$ ipython --no-banner

In [1]: import numpy as np

In [2]: import numpy.linalg as la

In [3]: np.set_printoptions(suppress=True, linewidth=200)

In [4]: M = np.loadtxt("dump.csv", delimiter=",")

In [5]: print(M.round(1))
[[ 1.   0.   0.   0.   0.   0.   0.   0.   0.   0. ]
 [ 0.   1.   0.   0.   0.   0.   0.   0.   0.   0. ]
 [ 0.   0.  -0.5  0.   0.   0.   0.   0.9  0.   0. ]
 [ 0.   0.   0.   1.   0.   0.   0.   0.   0.   0. ]
 [ 0.   0.   0.   0.   1.   0.   0.   0.   0.   0. ]
 [ 0.   0.   0.   0.   0.   1.   0.   0.   0.   0. ]
 [ 0.   0.   0.   0.   0.   0.   1.   0.   0.   0. ]
 [ 0.   0.  -0.9  0.   0.   0.   0.  -0.5  0.   0. ]
 [ 0.   0.   0.   0.   0.   0.   0.   0.   1.   0. ]
 [ 0.   0.   0.   0.   0.   0.   0.   0.   0.   1. ]]

In [6]: r0 = np.array([3, 2, 0, 0, -3, 1, 3, -2, 1, 2])

In [7]: other = M + np.outer(r0, np.eye(10)[5])

In [8]: print(la.matrix_rank(la.inv(other) - la.inv(M), tol=1e-8))
1

In [9]: print(np.flatnonzero(la.matrix_power((M != 0) + (M.T != 0) + np.eye(10), 10)[5]))
[5]

In [10]: print(np.round(M @ M, 1))
[[ 1.   0.   0.   0.   0.   0.   0.   0.   0.   0. ]
 [ 0.   1.   0.   0.   0.   0.   0.   0.   0.   0. ]
 [ 0.   0.  -0.5  0.   0.   0.   0.  -0.9  0.   0. ]
 [ 0.   0.   0.   1.   0.   0.   0.   0.   0.   0. ]
 [ 0.   0.   0.   0.   1.   0.   0.   0.   0.   0. ]
 [ 0.   0.   0.   0.   0.   1.   0.   0.   0.   0. ]
 [ 0.   0.   0.   0.   0.   0.   1.   0.   0.   0. ]
 [ 0.   0.   0.9  0.   0.   0.   0.  -0.5  0.   0. ]
 [ 0.   0.   0.   0.   0.   0.   0.   0.   1.   0. ]
 [ 0.   0.   0.   0.   0.   0.   0.   0.   0.   1. ]]

In [11]: print(round(la.det(M), 1))
1.0
